% ipython --no-banner

In [1]: import numpy as np

In [2]: np.set_printoptions(precision=2, suppress=True, linewidth=120, legacy="1.25")

In [3]: rnd = lambda a: np.round(a, 2) + 0

In [4]: arr = np.load("out18.npy")

In [5]: arr
Out[5]: 
array([[-2.,  0.,  3.,  2.],
       [ 0., -3.,  0.,  0.],
       [ 3.,  0.,  6.,  6.],
       [ 2.,  0.,  6.,  1.]])

In [6]: P = np.triu(np.array([[-2, 1, -3, -2], [-2, -3, 0, 1], [-2, 2, 3, 3], [-3, 3, -2, 0]]), 1) + np.eye(4)

In [7]: Y = P @ arr @ np.linalg.inv(P)

In [8]: P @ arr - arr @ P
Out[8]: 
array([[-13.,  -1., -36., -33.],
       [  2.,   0.,   6.,   4.],
       [  6.,  -3.,  27.,  -9.],
       [  0.,  -2.,   6., -14.]])

In [9]: np.linalg.matrix_rank(Y)
Out[9]: 4

In [10]: np.trace(Y), np.trace(arr)
Out[10]: (2.0, 2.0)

In [11]: print(rnd(np.linalg.det(Y)))
-297.0

In [12]: rng = np.random.default_rng(7930)

In [13]: idx = rng.permutation(4)

In [14]: print(idx)
[2 3 0 1]

In [15]: Y = arr[idx][:, idx]

In [16]: print(np.trace(Y))
2.0

In [17]: print(Y)
[[ 6.  6.  3.  0.]
 [ 6.  1.  2.  0.]
 [ 3.  2. -2.  0.]
 [ 0.  0.  0. -3.]]

In [18]: np.allclose(Y, arr)
Out[18]: False

In [19]: f = np.array([-3, 2, -3])

In [20]: K = f[np.abs(np.subtract.outer(np.arange(3), np.arange(3)))]

In [21]: print(K)
[[-3  2 -3]
 [ 2 -3  2]
 [-3  2 -3]]

In [22]: left, sigma, Vh = np.linalg.svd(K)

In [23]: np.argmax(sigma[:-1] / (sigma[1:] + 1e-6)) + 1
Out[23]: 2

In [24]: Y = left[:, :2] @ np.diag(sigma[:2]) @ Vh[:2]

In [25]: rnd(np.linalg.norm(K - Y, 2)), rnd(sigma[2])
Out[25]: (0.0, 0.0)

In [26]: np.linalg.matrix_rank(Y)
Out[26]: 2

In [27]: print(rnd(np.abs(K - Y).max()))
0.0

In [28]: rnd(Y)
Out[28]: 
array([[-3.,  2., -3.],
       [ 2., -3.,  2.],
       [-3.,  2., -3.]])

In [29]: ev, V = np.linalg.eigh(K)

In [30]: vec = np.array([4, 4, 8])

In [31]: np.abs(K).sum(axis=1).max(), rnd(np.abs(ev).max())
Out[31]: (8, 7.7)

In [32]: rnd(V * np.maximum(ev, 0) @ V.T)
Out[32]: 
array([[0., 0., 0.],
       [0., 0., 0.],
       [0., 0., 0.]])

In [33]: (np.sign(V[:, -1].round(6)) == np.sign(V[0, -1].round(6))).astype(int)
Out[33]: array([1, 0, 0])

In [34]: np.abs(np.diag(np.linalg.qr(K)[1])) > 1e-9
Out[34]: array([ True,  True, False])

In [35]: print(np.unique(K.round(6), axis=0).shape)
(2, 3)

In [36]: try:
    ...:     np.linalg.inv(K)
    ...: except np.linalg.LinAlgError as e:
    ...:     print(repr(e))
    ...: 
LinAlgError('Singular matrix')

In [37]: rnd(K @ np.linalg.pinv(K) @ K)
Out[37]: 
array([[-3.,  2., -3.],
       [ 2., -3.,  2.],
       [-3.,  2., -3.]])

In [38]: left, sigma, Vh = np.linalg.svd(K)

In [39]: V = Vh[:(sigma > 1e-8).sum()]

In [40]: vec = K[1] + -3 * K[0] + rng.integers(2) * np.eye(3)[0]

In [41]: vec
Out[41]: array([11., -9., 11.])

In [42]: print(np.linalg.matrix_rank(np.vstack([K, vec])))
2

In [43]: rnd(np.linalg.norm(vec - V.T @ V @ vec))
Out[43]: 0.0

In [44]: feats = np.loadtxt("layer17.csv", delimiter=",")

In [45]: rnd(feats)
Out[45]: 
array([[ 0.98,  0.06,  0.06,  0.1 ,  0.02, -0.06,  0.1 , -0.02,  0.06,  0.06],
       [ 0.06,  0.82, -0.18, -0.31, -0.06,  0.18, -0.31,  0.06, -0.18, -0.18],
       [ 0.06, -0.18,  0.82, -0.31, -0.06,  0.18, -0.31,  0.06, -0.18, -0.18],
       [ 0.1 , -0.31, -0.31,  0.49, -0.1 ,  0.31, -0.51,  0.1 , -0.31, -0.31],
       [ 0.02, -0.06, -0.06, -0.1 ,  0.98,  0.06, -0.1 ,  0.02, -0.06, -0.06],
       [-0.06,  0.18,  0.18,  0.31,  0.06,  0.82,  0.31, -0.06,  0.18,  0.18],
       [ 0.1 , -0.31, -0.31, -0.51, -0.1 ,  0.31,  0.49,  0.1 , -0.31, -0.31],
       [-0.02,  0.06,  0.06,  0.1 ,  0.02, -0.06,  0.1 ,  0.98,  0.06,  0.06],
       [ 0.06, -0.18, -0.18, -0.31, -0.06,  0.18, -0.31,  0.06,  0.82, -0.18],
       [ 0.06, -0.18, -0.18, -0.31, -0.06,  0.18, -0.31,  0.06, -0.18,  0.82]])

In [46]: print(rnd((feats + feats.T) / 2))
[[ 0.98  0.06  0.06  0.1   0.02 -0.06  0.1  -0.02  0.06  0.06]
 [ 0.06  0.82 -0.18 -0.31 -0.06  0.18 -0.31  0.06 -0.18 -0.18]
 [ 0.06 -0.18  0.82 -0.31 -0.06  0.18 -0.31  0.06 -0.18 -0.18]
 [ 0.1  -0.31 -0.31  0.49 -0.1   0.31 -0.51  0.1  -0.31 -0.31]
 [ 0.02 -0.06 -0.06 -0.1   0.98  0.06 -0.1   0.02 -0.06 -0.06]
 [-0.06  0.18  0.18  0.31  0.06  0.82  0.31 -0.06  0.18  0.18]
 [ 0.1  -0.31 -0.31 -0.51 -0.1   0.31  0.49  0.1  -0.31 -0.31]
 [-0.02  0.06  0.06  0.1   0.02 -0.06  0.1   0.98  0.06  0.06]
 [ 0.06 -0.18 -0.18 -0.31 -0.06  0.18 -0.31  0.06  0.82 -0.18]
 [ 0.06 -0.18 -0.18 -0.31 -0.06  0.18 -0.31  0.06 -0.18  0.82]]

In [47]: assert feats == feats.T
Traceback (most recent call last):
  Cell In[47], line 1
    assert feats == feats.T
ValueError: The truth value of an array with more than one element is ambiguous. Use a.any() or a.all()


In [48]: print(rnd(np.linalg.matrix_power(feats, 2)))
[[1. 0. 0. 0. 0. 0. 0. 0. 0. 0.]
 [0. 1. 0. 0. 0. 0. 0. 0. 0. 0.]
 [0. 0. 1. 0. 0. 0. 0. 0. 0. 0.]
 [0. 0. 0. 1. 0. 0. 0. 0. 0. 0.]
 [0. 0. 0. 0. 1. 0. 0. 0. 0. 0.]
 [0. 0. 0. 0. 0. 1. 0. 0. 0. 0.]
 [0. 0. 0. 0. 0. 0. 1. 0. 0. 0.]
 [0. 0. 0. 0. 0. 0. 0. 1. 0. 0.]
 [0. 0. 0. 0. 0. 0. 0. 0. 1. 0.]
 [0. 0. 0. 0. 0. 0. 0. 0. 0. 1.]]

In [49]: print(np.allclose(feats, feats.T))
True

In [50]: np.trace(feats)
Out[50]: 8.0

In [51]: np.allclose(feats @ feats.T, feats.T @ feats)
Out[51]: True

In [52]: rnd(np.sort(np.abs(np.linalg.eigvals(feats))))
Out[52]: array([1., 1., 1., 1., 1., 1., 1., 1., 1., 1.])

In [53]: rnd(feats @ feats)
Out[53]: 
array([[1., 0., 0., 0., 0., 0., 0., 0., 0., 0.],
       [0., 1., 0., 0., 0., 0., 0., 0., 0., 0.],
       [0., 0., 1., 0., 0., 0., 0., 0., 0., 0.],
       [0., 0., 0., 1., 0., 0., 0., 0., 0., 0.],
       [0., 0., 0., 0., 1., 0., 0., 0., 0., 0.],
       [0., 0., 0., 0., 0., 1., 0., 0., 0., 0.],
       [0., 0., 0., 0., 0., 0., 1., 0., 0., 0.],
       [0., 0., 0., 0., 0., 0., 0., 1., 0., 0.],
       [0., 0., 0., 0., 0., 0., 0., 0., 1., 0.],
       [0., 0., 0., 0., 0., 0., 0., 0., 0., 1.]])

In [54]: f = np.array([-2, 5, -4, -1, -5, 5, 4, -1, 1, -3])

In [55]: Y = feats + np.outer(f, np.eye(10)[0])

In [56]: rnd(Y)
Out[56]: 
array([[-1.02,  0.06,  0.06,  0.1 ,  0.02, -0.06,  0.1 , -0.02,  0.06,  0.06],
       [ 5.06,  0.82, -0.18, -0.31, -0.06,  0.18, -0.31,  0.06, -0.18, -0.18],
       [-3.94, -0.18,  0.82, -0.31, -0.06,  0.18, -0.31,  0.06, -0.18, -0.18],
       [-0.9 , -0.31, -0.31,  0.49, -0.1 ,  0.31, -0.51,  0.1 , -0.31, -0.31],
       [-4.98, -0.06, -0.06, -0.1 ,  0.98,  0.06, -0.1 ,  0.02, -0.06, -0.06],
       [ 4.94,  0.18,  0.18,  0.31,  0.06,  0.82,  0.31, -0.06,  0.18,  0.18],
       [ 4.1 , -0.31, -0.31, -0.51, -0.1 ,  0.31,  0.49,  0.1 , -0.31, -0.31],
       [-1.02,  0.06,  0.06,  0.1 ,  0.02, -0.06,  0.1 ,  0.98,  0.06,  0.06],
       [ 1.06, -0.18, -0.18, -0.31, -0.06,  0.18, -0.31,  0.06,  0.82, -0.18],
       [-2.94, -0.18, -0.18, -0.31, -0.06,  0.18, -0.31,  0.06, -0.18,  0.82]])

In [57]: rnd(np.linalg.det(Y) / np.linalg.det(feats)), rnd(1 + np.linalg.solve(feats, f)[0])
Out[57]: (-1.1, -1.1)

In [58]: Q, V = np.linalg.qr(feats[:, :9])[0], np.linalg.qr(feats[:, 9:])[0]

In [59]: sigma = np.linalg.svd(Q.T @ V, compute_uv=False)

In [60]: rnd(sigma)
Out[60]: array([0.])

In [61]: (sigma > 0.9).sum()
Out[61]: 0

In [62]: np.degrees(np.arccos(sigma.clip(0, 1)))
Out[62]: array([90.])

In [63]: W0 = np.loadtxt("dump.csv", delimiter=",")

In [64]: print(W0)
[[  4.   1.   2.   2.   4.   3.]
 [  5.   0.   2.   5.   3.   4.]
 [  3.   0.   4.   2.   3.   1.]
 [  0.   3.   2.   5.   3.   2.]
 [  0.   5.   5.   0.   3.   2.]
 [  2.   5.   4.   0.   0.   5.]
 [-11.   1.  -4. -13.  -5.  -9.]]

In [65]: P = W0 @ np.linalg.solve(W0.T @ W0, W0.T)

In [66]: rnd(P @ W0[:, 1])
Out[66]: array([1., 0., 0., 3., 5., 5., 1.])

In [67]: rnd(np.diag(P))
Out[67]: array([0.91, 0.18, 1.  , 1.  , 1.  , 1.  , 0.91])

In [68]: np.allclose(P @ P, P)
Out[68]: True

In [69]: print(round(np.log10(np.linalg.cond(W0))))
3

In [70]: rnd(np.linalg.norm(W0, 2) / np.linalg.norm(W0))
Out[70]: 0.9

In [71]: np.linalg.matrix_rank(W0, rtol=0.1)
Out[71]: 4

In [72]: F = np.loadtxt("m.csv", delimiter=",")

In [73]: F
Out[73]: 
array([[ -1.15,   0.24,  -8.54,  -0.76,  -2.38,  -6.25,   3.71],
       [ -0.51,   3.48,  -1.98,  -2.21,  -0.34,  -0.89,   1.94],
       [ -0.7 ,  -5.09,  -1.34,   0.69,  -2.88,  -1.51,   1.45],
       [  0.92,   1.84,   5.86,  -0.25,   1.82,   6.05,   1.55],
       [ -0.31,  -4.2 , -10.05,   3.56,  -1.44,  -9.32,  -1.58],
       [  1.41,  -1.62,   4.82,   3.07,   2.87,   2.02,  -7.15],
       [  0.67,   5.98,   5.98,  -2.45,   2.37,   7.08,   2.67],
       [ -1.79,   2.17,  -1.02,  -4.17,  -2.22,  -1.55,   0.09],
       [  2.44,  -1.03,   7.67,   3.5 ,   3.86,   7.62,  -0.02],
       [  2.06,  -1.54,   2.66,   4.67,   3.47,   0.81,  -6.26],
       [ -0.27,   4.34,   4.73,  -3.9 ,   0.34,   6.04,   5.27],
       [ -1.68,   0.66,   0.95,  -3.57,  -2.49,  -0.36,  -0.38],
       [ -0.83,   5.01,   0.71,  -2.88,   0.79,  -0.3 ,  -2.34],
       [  0.29,  -7.26,  -3.4 ,   3.91,  -1.49,  -2.73,   0.96],
       [  0.69,  -2.95, -11.15,   4.21,  -0.37,  -7.89,   3.67],
       [ -0.28,  -0.57,   0.44,   0.43,  -0.03,  -2.6 ,  -7.11],
       [  4.57,  -1.32,   4.55,   7.53,   6.14,   7.58,   4.51],
       [ -0.16,  -1.37,  -3.63,   1.35,  -0.5 ,  -3.17,   0.09],
       [ -1.73,   6.  ,  -3.75,  -5.31,  -1.33,  -3.5 ,  -0.18],
       [ -0.4 ,   1.72,  -9.92,   0.25,  -0.82,  -7.08,   3.3 ],
       [  1.  ,   4.02,   3.53,  -0.74,   2.17,   5.19,   3.62],
       [  0.6 ,  -2.39,  -4.13,   2.02,  -0.62,  -1.95,   3.56],
       [  1.23,   3.88,   0.96,   1.31,   3.33,   1.39,  -1.11],
       [ -0.35,   5.09,   3.62,  -4.23,   0.05,   4.9 ,   4.66],
       [  2.34,  -5.71,   5.8 ,   5.32,   2.28,   4.95,  -0.61],
       [  0.84,  -5.79,  -4.85,   4.26,  -0.84,  -2.65,   3.68],
       [  2.09,  -1.21,   0.42,   4.02,   2.49,   1.7 ,   1.01],
       [ -2.39,   1.87,   1.31,  -4.46,  -2.2 ,  -1.32,  -4.  ],
       [ -2.92,   5.26,  -0.76,  -6.76,  -2.66,  -2.43,  -2.28],
       [  0.01,  -0.2 ,  -9.63,   2.08,  -0.51,  -7.24,   2.08]])

In [74]: cen = F - F.mean(axis=0)

In [75]: V = np.linalg.svd(cen)[2][:4]

In [76]: Y = cen - cen @ V.T @ V

In [77]: print(np.linalg.norm(Y, axis=1).round(6).argmax())
18

In [78]: rnd(np.diag(V.T @ V))
Out[78]: array([0.14, 0.84, 0.62, 0.6 , 0.42, 0.48, 0.91])

In [79]: print(rnd(np.cov(cen @ V.T, rowvar=False)))
[[54.59  0.    0.    0.  ]
 [ 0.   26.46  0.    0.  ]
 [ 0.    0.   12.9   0.  ]
 [ 0.    0.    0.    4.97]]

In [80]: T = np.stack([F, 5 * F, F[::-1]])

In [81]: (T @ F.T).shape
Out[81]: (3, 30, 30)

In [82]: rnd(np.linalg.norm(T, axis=(1, 2)))
Out[82]: array([ 53.88, 269.38,  53.88])

In [83]: np.linalg.matrix_rank(T)
Out[83]: array([7, 7, 7])

In [84]: Y = np.c_[F[:, :4] @ np.array([[1, 0, 1, 0], [0, 2, 2, 1], [0, 2, 1, 0], [0, 0, 2, 2]]), np.array([2, 0, 1, 1, 1, 3, -1, 0, -1, -2, -1, -2, -3, 1, 2, -3, 3, 1, -2, -3, -1, 3, 3, 3, 1, 3, 1, -2, 1, -1])]

In [85]: rnd(Y)
Out[85]: 
array([[ -1.15, -16.6 , -10.73,  -1.28,   2.  ],
       [ -0.51,   3.  ,   0.05,  -0.94,   0.  ],
       [ -0.7 , -12.86, -10.84,  -3.71,   1.  ],
       [  0.92,  15.4 ,   9.96,   1.34,   1.  ],
       [ -0.31, -28.5 , -11.64,   2.92,   1.  ],
       [  1.41,   6.4 ,   9.13,   4.52,   3.  ],
       [  0.67,  23.92,  13.71,   1.08,  -1.  ],
       [ -1.79,   2.3 ,  -6.81,  -6.17,   0.  ],
       [  2.44,  13.28,  15.05,   5.97,  -1.  ],
       [  2.06,   2.24,  10.98,   7.8 ,  -2.  ],
       [ -0.27,  18.14,   5.34,  -3.46,  -1.  ],
       [ -1.68,   3.22,  -6.55,  -6.48,  -2.  ],
       [ -0.83,  11.44,   4.14,  -0.75,  -3.  ],
       [  0.29, -21.32,  -9.81,   0.56,   1.  ],
       [  0.69, -28.2 ,  -7.94,   5.47,   2.  ],
       [ -0.28,  -0.26,  -0.12,   0.29,  -3.  ],
       [  4.57,   6.46,  21.54,  13.74,   3.  ],
       [ -0.16, -10.  ,  -3.83,   1.33,   1.  ],
       [ -1.73,   4.5 ,  -4.1 ,  -4.62,  -2.  ],
       [ -0.4 , -16.4 ,  -6.38,   2.22,  -3.  ],
       [  1.  ,  15.1 ,  11.09,   2.54,  -1.  ],
       [  0.6 , -13.04,  -4.27,   1.65,   3.  ],
       [  1.23,   9.68,  12.57,   6.5 ,   3.  ],
       [ -0.35,  17.42,   4.99,  -3.37,   3.  ],
       [  2.34,   0.18,   7.36,   4.93,   1.  ],
       [  0.84, -21.28,  -7.07,   2.73,   3.  ],
       [  2.09,  -1.58,   8.13,   6.83,   1.  ],
       [ -2.39,   6.36,  -6.26,  -7.05,  -2.  ],
       [ -2.92,   9.  ,  -6.68,  -8.26,   1.  ],
       [  0.01, -19.66,  -5.86,   3.96,  -1.  ]])

In [86]: np.linalg.matrix_rank(Y)
Out[86]: 4

In [87]: print(rnd(np.linalg.lstsq(F, Y[:, 0])[0]))
[1. 0. 0. 0. 0. 0. 0.]

In [88]: print(np.linalg.matrix_rank(np.c_[F, Y]))
8

In [89]: print(rnd(np.linalg.norm(Y - F @ np.linalg.lstsq(F, Y)[0], axis=0)))
[0.   0.   0.   0.   9.13]

In [90]: C = Y[[4, 26]].astype(float)

In [91]: for _ in range(7):
    ...:     idx = np.linalg.norm(Y[:, None] - C, axis=-1).argmin(axis=1)
    ...:     C = np.array([Y[idx == j].mean(axis=0) for j in range(2)])
    ...: 

In [92]: print(idx)
[0 1 0 1 0 1 1 1 1 1 1 1 1 0 0 1 1 0 1 0 1 0 1 1 1 0 1 1 1 0]

In [93]: np.bincount(idx)
Out[93]: array([10, 20])

In [94]: rnd(C[1] - C[0])
Out[94]: array([ 0.33, 27.1 , 13.01, -0.86, -1.1 ])

In [95]: np.abs(C[1] - C[0]).argmax()
Out[95]: 1

In [96]: rnd(C)
Out[96]: 
array([[ -0.03, -18.79,  -7.84,   1.59,   1.  ],
       [  0.3 ,   8.31,   5.18,   0.72,  -0.1 ]])
